% python3 -q
>>> import numpy as np
>>> from numpy import linalg as LA
>>> np.set_printoptions(precision=1, suppress=True, linewidth=140, legacy="1.25")
>>> basis = np.array([[-1.0, -0.3, 0.3, -1.2, -1.4, 1.5, 1.6, 1.3],
...     [0.0, 0.4, -0.4, -0.4, 0.0, -0.9, -0.6, -0.3],
...     [-0.6, -0.1, 0.1, -2.7, -0.1, 0.9, -0.9, 0.3]])
>>> rng = np.random.default_rng(54683)
>>> mat = np.array([[2, -2, 1],
...     [1, 0, 2],
...     [1, 0, -1],
...     [0, 2, 1],
...     [1, 2, -1],
...     [2, -1, 2],
...     [-2, 1, -1],
...     [-2, 2, 0],
...     [1, 2, -1],
...     [2, -2, 1],
...     [2, 1, 0],
...     [2, 0, -2],
...     [1, 0, -2]]) @ basis + 0.3 * rng.normal(size=(13, 8))
>>> mat.round(1) + 0
array([[-2.1, -1.5,  1.9, -4.1, -3.6,  5.9,  3. ,  3.5],
       [-2. , -0.8,  0.7, -6.6, -1.6,  3.3, -0.3,  2.3],
       [-0.2, -0.5,  0.1,  0.9, -1.3,  0.6,  2.1,  0.6],
       [-1. ,  0.6, -0.6, -3.4,  0. , -0.7, -1.6, -0.1],
       [-0.4,  0.7, -0.2,  0.9, -1.4, -1.3,  1.3,  0.8],
       [-2.9, -0.7,  1.3, -7.7, -3.6,  6.2,  1.7,  3.7],
       [ 2.5,  1.7, -1. ,  5.1,  3.5, -5.1, -2. , -3. ],
       [ 2.2,  1. , -1.5,  1.2,  2.8, -4.7, -4.4, -3. ],
       [-0.4,  0.4, -0.6,  0.8, -1.3, -0.6,  0.9,  0.5],
       [-2.9, -2. ,  1.6, -4.3, -3.5,  6.2,  3.1,  3. ],
       [-2.1, -0.8,  0.3, -2.7, -2.8,  2.3,  2.4,  2.4],
       [-1.4, -0.6,  0.3,  2.7, -2.7,  1.4,  5. ,  2. ],
       [ 0.1, -0.7,  0.1,  4.2, -0.5, -0.5,  3.1,  0.7]])
>>> q, evecs = LA.qr(mat[:, :3])[0], LA.qr(mat[:, 3:])[0]
>>> s = LA.svd(q.T @ evecs, compute_uv=False)
>>> np.degrees(np.arccos(s.clip(0, 1)))
array([ 4.9, 19.4, 63.9])
>>> J = np.load("mat.npy")
>>> J
array([[ -5.3,   9.2, -10.8,   8.3,   7.8,  -3.2],
       [ -6.4,   9.4, -12.6,   6.3,   6.4,  -1.6],
       [ -5.9,   9.8, -13. ,   7.7,   6.9,  -2. ],
       [ -2.6,   2.8,   9.7,  -6.3,   7.2,   2.4],
       [ -3.8,  10. , -10.6,   6. ,   9. ,  -3.8],
       [  1. ,   3.9,  10.1,  -6. ,   4.8,   3.4],
       [ -4.1,  10.2, -11.8,   7. ,   5.8,  -3.6],
       [ -4.5,  10.7, -13. ,   4.4,   6.1,  -2. ],
       [ -0.8,   5. ,  10.3,  -4. ,   6.5,   3.3],
       [ -5.3,   9.9, -11.1,   6.7,   7.9,  -3.2],
       [ -3.4,  10.5, -11.9,   7.5,   7.3,  -5. ],
       [ -4.4,   9.1, -11.6,   6.7,   7.8,  -2.8],
       [ -0.7,   3.4,  11.2,  -4.9,   5.2,   1.5],
       [ -0.5,   3.2,   8.6,  -5.9,   6.3,   3.4],
       [ -2.1,   3.4,   9. ,  -5.5,   5.7,   2.7],
       [  0. ,   1.4,  10.4,  -6.3,   5.7,   2.7],
       [ -1.7,   2.4,   8. ,  -6.6,   7. ,   1.1],
       [ -0.1,   5.5,  10.2,  -6.3,   5.8,   2.1],
       [ -0.2,   3.2,   9.9,  -7.3,   4.5,   3.5],
       [ -1.4,   3.8,   9.2,  -5.3,   7.2,   0.9],
       [ -5.2,   9.8, -11.5,   6.4,   9.5,  -2.6],
       [  0.1,   2.6,   8. ,  -4.2,   6. ,   3.5],
       [  0.1,   4.4,  11.9,  -6.9,   4.1,   4.4],
       [ -4.5,   9.6, -11.1,   7.5,   5.1,  -3.6],
       [ -1.1,   1.7,  10.2,  -5.3,   6.2,   3. ],
       [ -5.1,  10.2, -11. ,   6.6,   5.9,  -3.8]])
>>> G = np.cov(J, rowvar=False)
>>> np.median(J, axis=0)
array([-2.4,  5.2,  8. , -4.1,  6.2,  1. ])
>>> np.polyfit(J[:, 0], J[:, 2], 1)
array([ 4.4, 11.4])
>>> round(np.corrcoef(J[:, 0], J[:, 2])[0, 1], 1)
0.9
>>> Xs = J - J.mean(axis=1)
Traceback (most recent call last):
  File "<python-input-16>", line 1, in <module>
    Xs = J - J.mean(axis=1)
         ~~^~~~~~~~~~~~~~~~
ValueError: operands could not be broadcast together with shapes (26,6) (26,) 
>>> Xs = J - J.mean(axis=0)
>>> left, s, Vt = LA.svd(Xs, full_matrices=False)
>>> np.round(Xs.mean(axis=0), 1) + 0
array([0., 0., 0., 0., 0., 0.])
>>> np.abs(left[:, 0]).argmax()
2
>>> np.round(Vt[0] * np.sign(Vt[0, np.abs(Vt[0]).argmax()]), 1) + 0
array([ 0.2, -0.2,  0.8, -0.5,  0. ,  0.2])
>>> np.searchsorted(np.cumsum(s ** 2) / (s ** 2).sum(), 0.9) + 1
1
>>> np.round((s ** 2).sum() ** 2 / (s ** 4).sum(), 1)
1.1
>>> LA.matrix_rank(Xs)
6
>>> s
array([68. ,  6.3,  5.5,  4.5,  4. ,  3.7])
>>> np.abs(Vt[0]).argmax()
2
>>> np.round(s ** 2 / (s ** 2).sum(), 1) + 0
array([1., 0., 0., 0., 0., 0.])
>>> D = LA.norm(J[:, None] - J[None], axis=-1)
>>> D[23]
array([ 3. ,  3.6,  3.4, 26.7,  4.3, 27.3,  1.3,  4.2, 26. ,  3.1,  3.1,  3. , 27. , 26. , 25.6, 27.9, 25.5, 26.7, 27.8, 25.4,  4.7, 25. ,
       29.1,  0. , 27.1,  1.5])
>>> np.unravel_index(D.round(6).argmax(), D.shape)
(2, 22)
>>> D.mean(axis=1).argmax()
2
>>> z = J[:, 0] > np.median(J[:, 0])
>>> r0 = J[z].mean(axis=0) - J[~z].mean(axis=0)
>>> r0
array([  4.1,  -5.9,  19.8, -11.5,  -1.4,   5.4])
>>> ((J - J.mean(axis=0)) @ r0 > 0).astype(int)
array([0, 0, 0, 1, 0, 1, 0, 0, 1, 0, 0, 0, 1, 1, 1, 1, 1, 1, 1, 1, 0, 1, 1, 0, 1, 0])
>>> z.astype(int)
array([0, 0, 0, 0, 0, 1, 0, 0, 1, 0, 0, 0, 1, 1, 1, 1, 1, 1, 1, 1, 0, 1, 1, 0, 1, 0])
>>> vec = np.array([2, 3, 3, 1, 0, -3])
>>> target = J @ vec
>>> target
array([  2.5, -11.3,  -7.7,  18.8,   8. ,  27.8,   4.8,  -5.5,  30.4,   2.1,  11.5,  -1.2,  33. ,  18.3,  19.4,  21. ,  17.9,  34.3,  21.1,
        28.2,  -1.3,  17.3,  29. ,   4.8,  19.2,   5.4])
>>> np.round(LA.solve(J.T @ J, J.T @ target), 1) + 0
array([ 2.,  3.,  3.,  1.,  0., -3.])
>>> target = target + 0.3 * rng.normal(size=26)
>>> target
array([  2.3, -11.3,  -7.6,  18.7,   8.4,  27.9,   4.6,  -5.9,  30.7,   1.8,  11.7,  -1.1,  33.1,  18.1,  19.3,  21.3,  17.5,  34.4,  21.5,
        28.4,  -1.4,  17.3,  29.2,   5.2,  19.4,   5.3])
>>> coef, *_ = LA.lstsq(J, target)
>>> round(LA.norm(target - J @ coef), 1)
1.0
>>> F = np.loadtxt("dump.csv", delimiter=",")
>>> F.round(1) + 0
array([[-0.6,  0.5, -0.4, -0.5, -0.2,  0.2],
       [-0.3, -0.4,  0.5, -0.2, -0.6,  0.1],
       [-0.4, -0.6, -0.6,  0.3,  0. ,  0.2],
       [ 0.5,  0.2, -0.3,  0.2, -0.6,  0.5],
       [-0.3,  0.3,  0.4,  0.4,  0.3,  0.6],
       [ 0.3, -0.3,  0. , -0.6,  0.4,  0.5]])
>>> B = LA.inv(F)
>>> np.allclose(B, F.T)
True
>>> round(float(LA.cond(F)), 1)
1.0
>>> B.round(1) + 0
array([[-0.6, -0.3, -0.4,  0.5, -0.3,  0.3],
       [ 0.5, -0.4, -0.6,  0.2,  0.3, -0.3],
       [-0.4,  0.5, -0.6, -0.3,  0.4,  0. ],
       [-0.5, -0.2,  0.3,  0.2,  0.4, -0.6],
       [-0.2, -0.6,  0. , -0.6,  0.3,  0.4],
       [ 0.2,  0.1,  0.2,  0.5,  0.6,  0.5]])
>>> np.round(F @ B, 1) + 0
array([[1., 0., 0., 0., 0., 0.],
       [0., 1., 0., 0., 0., 0.],
       [0., 0., 1., 0., 0., 0.],
       [0., 0., 0., 1., 0., 0.],
       [0., 0., 0., 0., 1., 0.],
       [0., 0., 0., 0., 0., 1.]])
>>> round(LA.slogdet(F)[0], 1)
-1.0
>>> np.round(LA.det(F) * LA.det(B), 1)
1.0
